$ python -q
>>> import numpy as np
>>> np.set_printoptions(precision=1, suppress=True, linewidth=140, floatmode="fixed")
>>> tidy = lambda a: np.round(a, 1) + 0
>>> mat = np.load("sample6.npy")
>>> mat
array([[ 0.0,  0.0,  0.0,  0.0,  0.0,  0.0,  0.0,  0.0,  9.0],
       [ 0.0,  0.0,  0.0,  0.0,  0.0,  0.0,  0.0,  0.0,  5.0],
       [ 0.0,  0.0,  0.0,  0.0,  0.0,  0.0,  0.0,  0.0,  2.0],
       [ 0.0,  0.0,  0.0,  0.0,  0.0,  0.0,  0.0,  0.0, -4.0],
       [ 0.0,  0.0,  0.0,  0.0,  0.0,  0.0,  0.0,  0.0,  9.0],
       [ 0.0,  0.0,  0.0,  0.0,  0.0,  0.0,  0.0,  0.0,  8.0],
       [ 0.0,  0.0,  0.0,  0.0,  0.0,  0.0,  0.0,  0.0, -9.0],
       [ 0.0,  0.0,  0.0,  0.0,  0.0,  0.0,  0.0,  0.0,  8.0],
       [ 9.0,  5.0,  2.0, -4.0,  9.0,  8.0, -9.0,  8.0,  0.0]])
>>> vals, vecs = np.linalg.eigh(mat)
>>> vec = np.array([0, 2, 0, 0, 0, 2, 0, 0, 2])
>>> vec @ mat @ vec
np.float64(104.0)
>>> tidy(np.linalg.eigvalsh(mat[1:, 1:]))
array([-18.3,   0.0,   0.0,   0.0,   0.0,   0.0,   0.0,  18.3])
>>> np.linalg.cond(mat) > 100
np.True_
>>> [round(float(x), 1) for x in np.linalg.svd(mat, compute_uv=False)[:3]]
[20.4, 20.4, 0.0]
>>> tidy(np.linalg.matrix_power(mat, 4))
array([[ 33696.0,  18720.0,   7488.0, -14976.0,  33696.0,  29952.0, -33696.0,  29952.0,      0.0],
       [ 18720.0,  10400.0,   4160.0,  -8320.0,  18720.0,  16640.0, -18720.0,  16640.0,      0.0],
       [  7488.0,   4160.0,   1664.0,  -3328.0,   7488.0,   6656.0,  -7488.0,   6656.0,      0.0],
       [-14976.0,  -8320.0,  -3328.0,   6656.0, -14976.0, -13312.0,  14976.0, -13312.0,      0.0],
       [ 33696.0,  18720.0,   7488.0, -14976.0,  33696.0,  29952.0, -33696.0,  29952.0,      0.0],
       [ 29952.0,  16640.0,   6656.0, -13312.0,  29952.0,  26624.0, -29952.0,  26624.0,      0.0],
       [-33696.0, -18720.0,  -7488.0,  14976.0, -33696.0, -29952.0,  33696.0, -29952.0,      0.0],
       [ 29952.0,  16640.0,   6656.0, -13312.0,  29952.0,  26624.0, -29952.0,  26624.0,      0.0],
       [     0.0,      0.0,      0.0,      0.0,      0.0,      0.0,      0.0,      0.0, 173056.0]])
>>> np.trace(mat)
np.float64(0.0)
>>> (mat + mat.T) / 2
array([[ 0.0,  0.0,  0.0,  0.0,  0.0,  0.0,  0.0,  0.0,  9.0],
       [ 0.0,  0.0,  0.0,  0.0,  0.0,  0.0,  0.0,  0.0,  5.0],
       [ 0.0,  0.0,  0.0,  0.0,  0.0,  0.0,  0.0,  0.0,  2.0],
       [ 0.0,  0.0,  0.0,  0.0,  0.0,  0.0,  0.0,  0.0, -4.0],
       [ 0.0,  0.0,  0.0,  0.0,  0.0,  0.0,  0.0,  0.0,  9.0],
       [ 0.0,  0.0,  0.0,  0.0,  0.0,  0.0,  0.0,  0.0,  8.0],
       [ 0.0,  0.0,  0.0,  0.0,  0.0,  0.0,  0.0,  0.0, -9.0],
       [ 0.0,  0.0,  0.0,  0.0,  0.0,  0.0,  0.0,  0.0,  8.0],
       [ 9.0,  5.0,  2.0, -4.0,  9.0,  8.0, -9.0,  8.0,  0.0]])
>>> tidy(np.linalg.det(mat))
np.float64(0.0)
